$ ipython --no-banner

In [1]: import numpy as np

In [2]: import numpy.linalg as la

In [3]: np.set_printoptions(precision=2, suppress=True, linewidth=100, sign=" ")

In [4]: M = np.load("case10.npy")

In [5]: M
Out[5]: 
array([[ 1.63, -0.99,  0.02, -0.45,  0.41],
       [ 1.04,  1.65, -0.31, -0.15, -0.27],
       [-0.07,  0.3 ,  1.78, -0.86, -0.05],
       [ 0.52, -0.09,  0.84,  1.67, -0.48],
       [ 0.07, -0.44, -0.21, -0.48, -1.88]])

In [6]: rng = np.random.default_rng(648681)

In [7]: labels = rng.permutation(5)

In [8]: other = M[:, labels] * rng.choice([-1, 1], 5)

In [9]: other
Out[9]: 
array([[ 0.02,  0.45,  0.99,  0.41,  1.63],
       [-0.31,  0.15, -1.65, -0.27,  1.04],
       [ 1.78,  0.86, -0.3 , -0.05, -0.07],
       [ 0.84, -1.67,  0.09, -0.48,  0.52],
       [-0.21,  0.48,  0.44, -1.88,  0.07]])

In [10]: U, _, VT = la.svd(M.T @ other)

In [11]: np.round(la.lstsq(M, other)[0], 2) + 0
Out[11]: 
array([[ 0.,  0.,  0.,  0.,  1.],
       [ 0.,  0., -1.,  0.,  0.],
       [ 1.,  0.,  0.,  0.,  0.],
       [ 0., -1.,  0.,  0.,  0.],
       [ 0.,  0.,  0.,  1.,  0.]])

In [12]: np.round(U @ VT, 2) + 0
Out[12]: 
array([[ 0.,  0.,  0.,  0.,  1.],
       [ 0.,  0., -1.,  0.,  0.],
       [ 1.,  0.,  0.,  0.,  0.],
       [ 0., -1.,  0.,  0.,  0.],
       [ 0.,  0.,  0.,  1.,  0.]])

In [13]: cov = M.T @ M

In [14]: np.allclose(cov, cov.T)
Out[14]: True

In [15]: np.diag(cov)
Out[15]: array([ 4.,  4.,  4.,  4.,  4.])

In [16]: (M @ M.T).shape
Out[16]: (5, 5)

In [17]: u = np.array([0, -2, -4, -1, 5])

In [18]: other = M + np.outer(u, np.eye(5)[3])

In [19]: np.round(la.det(other) / la.det(M), 2), np.round(1 + la.solve(M, u)[3], 2)
Out[19]: (np.float64(0.92), np.float64(0.92))

In [20]: la.matrix_rank(other - M)
Out[20]: np.int64(1)

In [21]: u = np.array([0, 0])

In [22]: np.round(np.correlate(M[0], M[2], "full"), 2) + 0
Out[22]: array([-0.09, -1.35,  3.75, -1.28,  0.  , -1.08,  0.59,  0.15, -0.03])

In [23]: vec = np.array([-2, -1, 0, -1, -1])

In [24]: target = M @ vec

In [25]: target
Out[25]: array([-2.22, -3.3 ,  0.77, -2.14,  2.65])

In [26]: np.round(la.solve(M.T, M[2]), 2) + 0
Out[26]: array([ 0.,  0.,  1.,  0.,  0.])

In [27]: np.round(la.solve(M, target + M[:, 0]), 2) + 0
Out[27]: array([-1., -1.,  0., -1., -1.])

In [28]: np.round(la.solve(M, target), 2) + 0
Out[28]: array([-2., -1.,  0., -1., -1.])

In [29]: np.round(la.solve(M, 3 * target), 2) + 0
Out[29]: array([-6., -3.,  0., -3., -3.])

In [30]: E = np.load("arr.npy")

In [31]: E
Out[31]: 
array([[ 0.9 , -0.12, -0.17,  0.21],
       [-0.12,  0.02, -0.04, -0.08],
       [-0.17, -0.04,  0.67,  0.44],
       [ 0.21, -0.08,  0.44,  0.41]])

In [32]: rk = la.matrix_rank(E)

In [33]: rk
Out[33]: np.int64(2)

In [34]: N = la.svd(E)[2][rk:].T

In [35]: la.matrix_rank(E.T @ E), la.matrix_rank(E @ E.T)
Out[35]: (np.int64(2), np.int64(2))

In [36]: [int(la.matrix_rank(np.delete(E, i, axis=0))) for i in range(4)]
Out[36]: [2, 2, 2, 2]

In [37]: np.allclose(E @ N, 0)
Out[37]: True

In [38]: U, s, VT = la.svd(E)

In [39]: evecs = VT[:(s > 1e-8).sum()]

In [40]: vec = E[3] + 2 * E[0] + rng.integers(2) * np.eye(4)[0]

In [41]: vec
Out[41]: array([ 2.02, -0.31,  0.1 ,  0.83])

In [42]: np.allclose(evecs.T @ evecs @ vec, vec)
Out[42]: True

In [43]: round(la.norm(vec - evecs.T @ evecs @ vec), 2)
Out[43]: np.float64(0.0)

In [44]: la.matrix_rank(np.vstack([E, vec]))
Out[44]: np.int64(2)

In [45]: vec = np.array([0, 1, 2, 1])

In [46]: np.sign((E @ vec).round(6))
Out[46]: array([-1., -1.,  1.,  1.])

In [47]: E @ np.eye(4)[3]
Out[47]: array([ 0.21, -0.08,  0.44,  0.41])

In [48]: J = np.loadtxt("block15.csv", delimiter=",")

In [49]: J
Out[49]: 
array([[ 2.,  0.,  0.,  0.,  0.],
       [ 1.,  1.,  0.,  0.,  0.],
       [ 4.,  5.,  1.,  0.,  0.],
       [ 3.,  1.,  5.,  1.,  0.],
       [ 4.,  4.,  5.,  4.,  0.]])

In [50]: np.round(la.norm(J, 2) / la.norm(J), 2)
Out[50]: np.float64(0.91)

In [51]: [round(float(x), 2) for x in la.svd(J, compute_uv=False)[:3]]
Out[51]: [11.43, 4.4, 2.29]

In [52]: la.matrix_rank(J, rtol=0.1)
Out[52]: np.int64(4)

In [53]: la.cond(J) > 100
Out[53]: np.True_

In [54]: U, s, VT = la.svd(J)

In [55]: np.argmax(s[:-1] / (s[1:] + 1e-6)) + 1
Out[55]: np.int64(4)

In [56]: other = U[:, :4] @ np.diag(s[:4]) @ VT[:4]

In [57]: round(float(np.abs(J - other).max()), 2)
Out[57]: 0.0

In [58]: la.matrix_rank(J, rtol=0.05)
Out[58]: np.int64(4)

In [59]: rk = la.matrix_rank(J)

In [60]: rk
Out[60]: np.int64(4)

In [61]: N = la.svd(J)[2][rk:].T

In [62]: J @ N
Out[62]: 
array([[ 0.],
       [ 0.],
       [ 0.],
       [ 0.],
       [ 0.]])

In [63]: la.matrix_rank(J.T @ J), la.matrix_rank(J @ J.T)
Out[63]: (np.int64(4), np.int64(4))

In [64]: [int(la.matrix_rank(np.delete(J, i, axis=0))) for i in range(5)]
Out[64]: [4, 4, 4, 4, 4]

In [65]: [int(la.matrix_rank(J[:i])) for i in range(1, len(J) + 1)]
Out[65]: [1, 2, 3, 4, 4]

In [66]: N[:, 0] / N[np.abs(N[:, 0]).round(6).argmax(), 0]
Out[66]: array([ 0.,  0.,  0.,  0.,  1.])

In [67]: X = np.load("m.npy")

In [68]: X
Out[68]: 
array([[-1,  3, -1,  3, -1,  3],
       [ 2, -2,  2, -2,  2, -2],
       [-2, -1, -2, -1, -2, -1],
       [-1,  3, -1,  3, -1,  3],
       [ 2, -2,  2, -2,  2, -2],
       [-2, -1, -2, -1, -2, -1]])

In [69]: U, s, VT = la.svd(X)

In [70]: s.round(2) + 0
Out[70]: array([ 10.13,   5.95,   0.  ,   0.  ,   0.  ,   0.  ])

In [71]: np.argmax(s[:-1] / (s[1:] + 1e-6)) + 1
Out[71]: np.int64(2)

In [72]: other = U[:, :2] @ np.diag(s[:2]) @ VT[:2]

In [73]: other
Out[73]: 
array([[-1.,  3., -1.,  3., -1.,  3.],
       [ 2., -2.,  2., -2.,  2., -2.],
       [-2., -1., -2., -1., -2., -1.],
       [-1.,  3., -1.,  3., -1.,  3.],
       [ 2., -2.,  2., -2.,  2., -2.],
       [-2., -1., -2., -1., -2., -1.]])

In [74]: round(la.norm(X - other, 2), 2), np.round(s[2], 2)
Out[74]: (np.float64(0.0), np.float64(0.0))

In [75]: mat = np.array([[-4, -1, 1, -3, 5, -4, 2],
    ...:     [-4, -2, 0, 5, 0, 5, 1],
    ...:     [4, 3, 2, 2, 5, -5, -3]])

In [76]: mat[1] = mat[2]

In [77]: mat
Out[77]: 
array([[-4, -1,  1, -3,  5, -4,  2],
       [ 4,  3,  2,  2,  5, -5, -3],
       [ 4,  3,  2,  2,  5, -5, -3]])

In [78]: # rows 1 and 2 are equal

In [79]: other = mat[0, 0] * mat[1:] - np.outer(mat[1:, 0], mat[0])

In [80]: other
Out[80]: 
array([[  0,  -8, -12,   4, -40,  36,   4],
       [  0,  -8, -12,   4, -40,  36,   4]])

In [81]: mat[:, 0] / mat[0, 0]
Out[81]: array([ 1., -1., -1.])

In [82]: round(float(np.trace(la.pinv(mat) @ mat)), 2)
Out[82]: 2.0

In [83]: U, s, VT = la.svd(mat)

In [84]: np.argmax(s[:-1] / (s[1:] + 1e-6)) + 1
Out[84]: np.int64(2)

In [85]: other = U[:, :2] @ np.diag(s[:2]) @ VT[:2]

In [86]: la.matrix_rank(mat, rtol=0.05)
Out[86]: np.int64(2)

In [87]: round(float(np.abs(mat - other).max()), 2)
Out[87]: 0.0

In [88]: la.matrix_rank(other)
Out[88]: np.int64(2)

In [89]: round(la.norm(mat - other) / la.norm(mat), 2)
Out[89]: np.float64(0.0)

In [90]: rk = la.matrix_rank(mat)

In [91]: rk
Out[91]: np.int64(2)

In [92]: N = la.svd(mat)[2][rk:].T

In [93]: [int(la.matrix_rank(np.delete(mat, i, axis=0))) for i in range(3)]
Out[93]: [1, 2, 2]

In [94]: [int(la.matrix_rank(mat[:, :j + 1])) for j in range(7)]
Out[94]: [1, 2, 2, 2, 2, 2, 2]

In [95]: N @ N.T
Out[95]: 
array([[ 0.51, -0.23, -0.04, -0.31,  0.06,  0.01,  0.3 ],
       [-0.23,  0.87, -0.05, -0.14, -0.07,  0.09,  0.15],
       [-0.04, -0.05,  0.95, -0.01, -0.15,  0.14,  0.04],
       [-0.31, -0.14, -0.01,  0.79,  0.09, -0.04,  0.19],
       [ 0.06, -0.07, -0.15,  0.09,  0.48,  0.46,  0.01],
       [ 0.01,  0.09,  0.14, -0.04,  0.46,  0.59, -0.05],
       [ 0.3 ,  0.15,  0.04,  0.19,  0.01, -0.05,  0.81]])

In [96]: [int(la.matrix_rank(mat[:i])) for i in range(1, len(mat) + 1)]
Out[96]: [1, 2, 2]
